$ python -q
>>> import numpy as np
>>> from numpy import linalg as LA
>>> np.set_printoptions(precision=2, suppress=True, linewidth=140)
>>> def rd(a):
...     return np.round(a, 2) + 0
... 
>>> F = np.load("dump.npy")
>>> F
array([[ 3.02, -2.  , -3.  , -1.  ,  1.  , -3.  ,  1.  ],
       [ 0.  ,  0.02, -1.  ,  2.  ,  0.  ,  1.  ,  3.  ],
       [-3.  ,  2.  ,  0.02,  1.  ,  2.  , -3.  , -1.  ],
       [ 3.  , -1.  , -3.  ,  1.02,  2.  , -1.  ,  0.  ],
       [ 1.  ,  1.  ,  3.  , -2.  , -2.98,  2.  ,  2.  ],
       [ 0.  ,  3.  , -1.  ,  2.  ,  0.  ,  0.02,  1.  ],
       [ 3.  , -2.  , -3.  , -1.  ,  1.  , -3.  ,  1.02]])
>>> print(LA.cond(F) > 100)
True
>>> rng = np.random.default_rng(564476)
>>> lab = rng.permutation(7)
>>> print(lab)
[3 4 2 5 0 1 6]
>>> Y = F[lab][:, lab]
>>> rd(np.sort(np.abs(LA.eigvals(Y))))
array([0.02, 1.24, 1.66, 1.66, 5.04, 5.6 , 5.6 ])
>>> Y
array([[ 1.02,  2.  , -3.  , -1.  ,  3.  , -1.  ,  0.  ],
       [-2.  , -2.98,  3.  ,  2.  ,  1.  ,  1.  ,  2.  ],
       [ 1.  ,  2.  ,  0.02, -3.  , -3.  ,  2.  , -1.  ],
       [ 2.  ,  0.  , -1.  ,  0.02,  0.  ,  3.  ,  1.  ],
       [-1.  ,  1.  , -3.  , -3.  ,  3.02, -2.  ,  1.  ],
       [ 2.  ,  0.  , -1.  ,  1.  ,  0.  ,  0.02,  3.  ],
       [-1.  ,  1.  , -3.  , -3.  ,  3.  , -2.  ,  1.02]])
>>> np.diag(Y)
array([ 1.02, -2.98,  0.02,  0.02,  3.02,  0.02,  1.02])
>>> E = np.maximum(np.array([[-1], [-6], [0], [5], [-2], [-2], [-2], [5], [6], [4]]) @ np.array([[0, -4, 3, 3, -1, 1, -4]]) + np.array([-1, 1, -1, -1, -1, 0, 1]), 0)
>>> E
array([[ 0,  5,  0,  0,  0,  0,  5],
       [ 0, 25,  0,  0,  5,  0, 25],
       [ 0,  1,  0,  0,  0,  0,  1],
       [ 0,  0, 14, 14,  0,  5,  0],
       [ 0,  9,  0,  0,  1,  0,  9],
       [ 0,  9,  0,  0,  1,  0,  9],
       [ 0,  9,  0,  0,  1,  0,  9],
       [ 0,  0, 14, 14,  0,  5,  0],
       [ 0,  0, 17, 17,  0,  6,  0],
       [ 0,  0, 11, 11,  0,  4,  0]])
>>> # columns 2 and 3 are equal
>>> print(rd(np.trace(LA.pinv(E) @ E)))
4.0
>>> np.abs(np.diag(LA.qr(E)[1])) > 1e-9
array([False,  True,  True, False,  True,  True, False])
>>> np.unique(E.round(6), axis=0).shape
(7, 7)
